$ python3 -q
>>> import numpy as np
>>> from numpy import linalg as LA
>>> np.set_printoptions(precision=1, suppress=True, linewidth=100, sign=" ")
>>> J = np.loadtxt("dump.csv", delimiter=",")
>>> J
array([[  5.,   6.,  -4.,   2.,   4.],
       [ 12.,  10.,  -5.,  -3.,   9.],
       [  9.,  14.,  -8.,  -3.,   3.],
       [  8.,   7.,  -6., -12.,  -3.],
       [  0.,   5., -15., -16.,  -3.],
       [  1.,  10., -22.,  -7.,  -8.],
       [ -3.,  19., -25., -10.,  -5.],
       [-10.,  21., -22.,  -5.,  -7.],
       [ -1.,  29., -22.,  -6.,   0.],
       [  7.,  21., -21., -13.,  -6.],
       [  0.,  15., -23.,  -9., -15.],
       [ -9.,  11., -28.,  -2., -22.],
       [-15.,  15., -27.,  -3., -13.],
       [-21.,  11., -29.,  -4., -13.],
       [-25.,  12., -24., -11., -16.],
       [-32.,   4., -18.,  -5., -18.],
       [-28.,  -4., -17.,  -7., -20.],
       [-34., -11., -24., -10., -13.],
       [-31., -19., -31.,  -5.,  -6.],
       [-34., -22., -32.,  -1.,   1.],
       [-38., -14., -30.,  -6.,   9.],
       [-45., -22., -25.,   2.,   9.],
       [-47., -25., -24.,  -3.,  10.],
       [-46., -30., -29.,  -8.,  17.],
       [-52., -23., -36.,  -6.,  11.],
       [-59., -21., -34.,   0.,  13.],
       [-62., -20., -34.,  -1.,   4.],
       [-53., -21., -30.,  -8.,   7.],
       [-49., -18., -30., -10.,   7.],
       [-49., -22., -30., -17.,   9.],
       [-51., -18., -30., -16.,   8.],
       [-45., -24., -28., -12.,  14.],
       [-41., -15., -32.,  -4.,  21.]])
>>> cen = J - J.mean(axis=0)
>>> left, s, Vt = LA.svd(cen, full_matrices=False)
>>> np.abs(Vt[0]).argmax()
np.int64(0)
>>> np.abs(left[:, 0]).argmax()
np.int64(25)
>>> np.round((s ** 2).sum() ** 2 / (s ** 4).sum(), 1)
np.float64(1.5)
>>> np.round(Vt[0] * np.sign(Vt[0, np.abs(Vt[0]).argmax()]), 1) + 0
array([ 0.8,  0.6,  0.2,  0. , -0.2])
>>> Y = J / np.sqrt((J ** 2).mean(axis=1, keepdims=True))
>>> LA.matrix_rank(Y) == LA.matrix_rank(J)
np.True_
>>> cen = (J - J.mean(axis=0)) / J.std(axis=0)
>>> cen.std(axis=0)
array([ 1.,  1.,  1.,  1.,  1.])
>>> np.argwhere(np.abs(cen) > 2)
array([[  0,   2],
       [  1,   2],
       [  3,   2],
       [ 29,   3]])
>>> b = LA.lstsq(np.delete(cen, 0, axis=1), cen[:, 0])[0]
>>> np.abs(b).argmax()
np.int64(0)
>>> b.round(1) + 0
array([ 0.7,  0.4,  0. ,  0.1])
>>> rng = np.random.default_rng(882)
>>> lab = rng.permutation(5)
>>> Y = J[:, lab] * rng.choice([-1, 1], 5)
>>> Y
array([[  4.,   4.,   6.,  -2.,   5.],
       [  9.,   5.,  10.,   3.,  12.],
       [  3.,   8.,  14.,   3.,   9.],
       [ -3.,   6.,   7.,  12.,   8.],
       [ -3.,  15.,   5.,  16.,   0.],
       [ -8.,  22.,  10.,   7.,   1.],
       [ -5.,  25.,  19.,  10.,  -3.],
       [ -7.,  22.,  21.,   5., -10.],
       [  0.,  22.,  29.,   6.,  -1.],
       [ -6.,  21.,  21.,  13.,   7.],
       [-15.,  23.,  15.,   9.,   0.],
       [-22.,  28.,  11.,   2.,  -9.],
       [-13.,  27.,  15.,   3., -15.],
       [-13.,  29.,  11.,   4., -21.],
       [-16.,  24.,  12.,  11., -25.],
       [-18.,  18.,   4.,   5., -32.],
       [-20.,  17.,  -4.,   7., -28.],
       [-13.,  24., -11.,  10., -34.],
       [ -6.,  31., -19.,   5., -31.],
       [  1.,  32., -22.,   1., -34.],
       [  9.,  30., -14.,   6., -38.],
       [  9.,  25., -22.,  -2., -45.],
       [ 10.,  24., -25.,   3., -47.],
       [ 17.,  29., -30.,   8., -46.],
       [ 11.,  36., -23.,   6., -52.],
       [ 13.,  34., -21.,  -0., -59.],
       [  4.,  34., -20.,   1., -62.],
       [  7.,  30., -21.,   8., -53.],
       [  7.,  30., -18.,  10., -49.],
       [  9.,  30., -22.,  17., -49.],
       [  8.,  30., -18.,  16., -51.],
       [ 14.,  28., -24.,  12., -45.],
       [ 21.,  32., -15.,   4., -41.]])
>>> left, _, Vt = LA.svd(J.T @ Y)
>>> np.round(left @ Vt, 1) + 0
array([[ 0.,  0.,  0.,  0.,  1.],
       [ 0.,  0.,  1.,  0.,  0.],
       [ 0., -1.,  0.,  0.,  0.],
       [ 0.,  0.,  0., -1.,  0.],
       [ 1.,  0.,  0.,  0.,  0.]])
